% python3 -q
>>> import numpy as np
>>> np.set_printoptions(precision=4, suppress=True, linewidth=140)
>>> def rd(a):
...     return np.round(a, 4) + 0
... 
>>> m1 = np.load("case14.npy")
>>> m1
array([[  1,  -3,   9, -27],
       [  1,  -2,   4,  -8],
       [  1,  -1,   1,  -1],
       [  1,   0,   0,   0],
       [  1,   1,   1,   1],
       [  1,   2,   4,   8],
       [  1,   3,   9,  27],
       [  1,   4,  16,  64]])
>>> x0 = np.array([1, 1, -1, 0])
>>> y = m1 @ x0
>>> rd(np.linalg.lstsq(m1, y)[0])
array([ 1.,  1., -1.,  0.])
>>> try:
...     np.linalg.solve(m1, y)
... except np.linalg.LinAlgError as e:
...     print("failed:", e)
... 
failed: Last 2 dimensions of the array must be square
>>> rd(np.linalg.pinv(m1) @ m1)
array([[1., 0., 0., 0.],
       [0., 1., 0., 0.],
       [0., 0., 1., 0.],
       [0., 0., 0., 1.]])
>>> y
array([-11,  -5,  -1,   1,   1,  -1,  -5, -11])
>>> rng = np.random.default_rng(27)
>>> y = y + 0.02 * rng.normal(size=8)
>>> rd(y)
array([-10.9749,  -4.9845,  -0.9807,   0.9784,   1.0173,  -1.0034,  -5.0038, -10.9776])
>>> c, *_ = np.linalg.lstsq(m1, y)
>>> rd(np.linalg.norm(y - m1 @ c))
np.float64(0.0337)
>>> [round(float(np.linalg.norm(np.linalg.solve(m1.T @ m1 + lam * np.eye(4), m1.T @ y))), 2) for lam in (0, 1, 10, 100)]
[1.73, 1.53, 1.05, 0.69]
>>> c.round()
array([ 1.,  1., -1.,  0.])
>>> O, V = np.linalg.qr(m1[:, :2])[0], np.linalg.qr(m1[:, 2:])[0]
>>> sigma = np.linalg.svd(O.T @ V, compute_uv=False)
>>> rd(sigma)
array([0.919 , 0.7603])
>>> (sigma > 0.9).sum()
np.int64(1)
>>> rd(np.degrees(np.arccos(sigma.clip(0, 1))))
array([23.2258, 40.5124])
>>> rd(np.linalg.norm(O @ O.T - V @ V.T, 2))
np.float64(0.6496)
>>> mat = np.load("mat.npy")
>>> mat
array([[ 1.576 , -1.5761,  0.9452, -0.4954,  0.5765, -0.4907,  1.5232],
       [-0.2272,  2.2133, -1.0283,  1.0491, -0.8119,  0.0082, -1.1102],
       [-0.1792,  2.0352, -0.329 ,  1.6662,  0.4886,  1.2237,  0.453 ],
       [-1.7072,  0.3837, -0.2808, -0.2025, -1.2678, -0.9799,  1.8031],
       [ 0.0681,  0.1248, -1.5032,  0.0463, -0.0994, -0.5808, -2.5241],
       [-2.4663, -0.7293,  0.3752,  0.305 ,  0.8196,  0.9552, -0.7533],
       [ 0.9016, -0.0051, -0.4646,  0.8912, -1.766 ,  0.3042, -1.9914],
       [ 0.7536,  0.9204, -0.1736,  0.4756, -0.1372,  2.5695,  0.8412],
       [-0.0513, -0.5738,  1.3168,  1.7461, -0.4783, -0.3188,  1.8855],
       [-0.1194, -0.4086, -2.0128,  0.5012,  0.2288, -1.8868,  0.9507],
       [-1.3227,  1.7924, -1.249 , -1.0065,  1.0602, -0.374 , -0.4485],
       [-1.7115, -1.2019,  1.1897, -0.8445, -0.0944,  1.5272,  0.3954],
       [ 1.0374,  1.1388, -1.2011,  0.4891,  0.1602, -1.8352,  1.2455],
       [ 2.3155,  1.546 , -0.5041, -0.3657, -0.2116, -0.5291, -0.7318],
       [-0.5572,  1.2538,  0.1759,  1.6977,  1.6659, -0.696 ,  0.972 ],
       [ 1.3445, -1.5797, -0.64  ,  0.6178, -1.5542, -0.768 ,  0.9487]])
>>> basis = mat[[3, 9]].astype(float)
>>> for _ in range(7):
...     idx = np.linalg.norm(mat[:, None] - basis, axis=-1).argmin(axis=1)
...     basis = np.array([mat[idx == j].mean(axis=0) for j in range(2)])
... 
>>> idx
array([1, 1, 0, 0, 1, 0, 1, 0, 0, 1, 1, 0, 1, 1, 0, 1])
>>> np.abs(basis[1] - basis[0]).argmax()
np.int64(0)
>>> Xs = mat - mat.mean(axis=0)
>>> V = np.linalg.svd(Xs)[2][:6]
>>> Y = Xs - Xs @ V.T @ V
>>> rd(np.diag(V.T @ V))
array([0.9992, 0.8903, 0.3991, 0.9704, 0.962 , 0.8206, 0.9584])
>>> rd(Y.std(axis=0))
array([0.0143, 0.1635, 0.3827, 0.085 , 0.0962, 0.2091, 0.1006])
>>> np.linalg.norm(Y, axis=1).round(6).argmax()
np.int64(9)
>>> rd(np.cov(Xs @ V.T, rowvar=False))
array([[2.4658, 0.    , 0.    , 0.    , 0.    , 0.    ],
       [0.    , 2.1848, 0.    , 0.    , 0.    , 0.    ],
       [0.    , 0.    , 1.6002, 0.    , 0.    , 0.    ],
       [0.    , 0.    , 0.    , 1.3311, 0.    , 0.    ],
       [0.    , 0.    , 0.    , 0.    , 0.7323, 0.    ],
       [0.    , 0.    , 0.    , 0.    , 0.    , 0.5334]])
>>> rd(np.linalg.norm(Y) / np.linalg.norm(Xs))
np.float64(0.1689)
>>> x0 = np.array([2, 2, -3, -3, -2, 2, 1])
>>> y = mat @ x0
>>> try:
...     np.linalg.solve(mat, y)
... except np.linalg.LinAlgError as e:
...     print("failed:", e)
... 
failed: Last 2 dimensions of the array must be square
>>> rd(np.linalg.pinv(mat) @ mat)
array([[1., 0., 0., 0., 0., 0., 0.],
       [0., 1., 0., 0., 0., 0., 0.],
       [0., 0., 1., 0., 0., 0., 0.],
       [0., 0., 0., 1., 0., 0., 0.],
       [0., 0., 0., 0., 1., 0., 0.],
       [0., 0., 0., 0., 0., 1., 0.],
       [0., 0., 0., 0., 0., 0., 1.]])
>>> y = y + 0.3 * rng.normal(size=16)
>>> rd(y)
array([-2.0918,  4.0559,  1.4828,  0.8228,  0.7176, -8.9576,  2.7817,  8.048 , -8.2301,  0.2749,  4.441 , -3.6048,  3.6498,  8.9097,
       -7.8495,  1.7311])
>>> c, *_ = np.linalg.lstsq(mat, y)
>>> [round(float(np.linalg.norm(np.linalg.solve(mat.T @ mat + lam * np.eye(7), mat.T @ y))), 2) for lam in (0, 1, 10, 100)]
[5.73, 5.16, 3.0, 0.76]
>>> rd(np.linalg.norm(y - mat @ c))
np.float64(0.892)
>>> Y = mat / np.linalg.norm(mat, axis=1, keepdims=True)
>>> G = Y @ Y.T
>>> (G - 2 * np.eye(16)).round(6).argmax(axis=1)
array([15,  2,  7,  9,  6, 11,  4,  2,  0, 12,  1,  5,  9, 12,  2,  0])
>>> rd(np.degrees(np.arccos(np.clip(G[5, 13], -1, 1))))
np.float64(143.8424)
>>> u = np.array([2, 2, 0, 3])
>>> X = np.array([np.roll(u, i) for i in range(4)])
>>> X
array([[2, 2, 0, 3],
       [3, 2, 2, 0],
       [0, 3, 2, 2],
       [2, 0, 3, 2]])
>>> P = m1 @ np.linalg.solve(m1.T @ m1, m1.T)
>>> rd(np.diag(P))
array([0.8939, 0.3745, 0.4177, 0.3139, 0.3139, 0.4177, 0.3745, 0.8939])
>>> np.allclose(P @ P, P)
True
>>> rd(np.trace(P))
np.float64(4.0)
>>> rd(P @ m1[:, 1])
array([-3., -2., -1.,  0.,  1.,  2.,  3.,  4.])
>>> rd(np.linalg.eigvalsh(P))
array([0., 0., 0., 0., 1., 1., 1., 1.])
>>> W0 = np.loadtxt("block15.csv", delimiter=",")
>>> rd(W0)
array([[ 0.8821, -0.2123,  0.2123,  0.1651,  0.1179,  0.0236,  0.2123, -0.2123],
       [-0.2123,  0.6179,  0.3821,  0.2972,  0.2123,  0.0425,  0.3821, -0.3821],
       [ 0.2123,  0.3821,  0.6179, -0.2972, -0.2123, -0.0425, -0.3821,  0.3821],
       [ 0.1651,  0.2972, -0.2972,  0.7689, -0.1651, -0.033 , -0.2972,  0.2972],
       [ 0.1179,  0.2123, -0.2123, -0.1651,  0.8821, -0.0236, -0.2123,  0.2123],
       [ 0.0236,  0.0425, -0.0425, -0.033 , -0.0236,  0.9953, -0.0425,  0.0425],
       [ 0.2123,  0.3821, -0.3821, -0.2972, -0.2123, -0.0425,  0.6179,  0.3821],
       [-0.2123, -0.3821,  0.3821,  0.2972,  0.2123,  0.0425,  0.3821,  0.6179]])
>>> rd(np.linalg.pinv(W0))
array([[ 0.8821, -0.2123,  0.2123,  0.1651,  0.1179,  0.0236,  0.2123, -0.2123],
       [-0.2123,  0.6179,  0.3821,  0.2972,  0.2123,  0.0425,  0.3821, -0.3821],
       [ 0.2123,  0.3821,  0.6179, -0.2972, -0.2123, -0.0425, -0.3821,  0.3821],
       [ 0.1651,  0.2972, -0.2972,  0.7689, -0.1651, -0.033 , -0.2972,  0.2972],
       [ 0.1179,  0.2123, -0.2123, -0.1651,  0.8821, -0.0236, -0.2123,  0.2123],
       [ 0.0236,  0.0425, -0.0425, -0.033 , -0.0236,  0.9953, -0.0425,  0.0425],
       [ 0.2123,  0.3821, -0.3821, -0.2972, -0.2123, -0.0425,  0.6179,  0.3821],
       [-0.2123, -0.3821,  0.3821,  0.2972,  0.2123,  0.0425,  0.3821,  0.6179]])
>>> rd(np.linalg.svd(W0, compute_uv=False))
array([1., 1., 1., 1., 1., 1., 1., 1.])
>>> rd(W0.T @ W0)
array([[1., 0., 0., 0., 0., 0., 0., 0.],
       [0., 1., 0., 0., 0., 0., 0., 0.],
       [0., 0., 1., 0., 0., 0., 0., 0.],
       [0., 0., 0., 1., 0., 0., 0., 0.],
       [0., 0., 0., 0., 1., 0., 0., 0.],
       [0., 0., 0., 0., 0., 1., 0., 0.],
       [0., 0., 0., 0., 0., 0., 1., 0.],
       [0., 0., 0., 0., 0., 0., 0., 1.]])
>>> rd(np.linalg.norm(W0, axis=0))
array([1., 1., 1., 1., 1., 1., 1., 1.])
>>> rd(W0[:, 4] @ W0[:, 1])
np.float64(0.0)
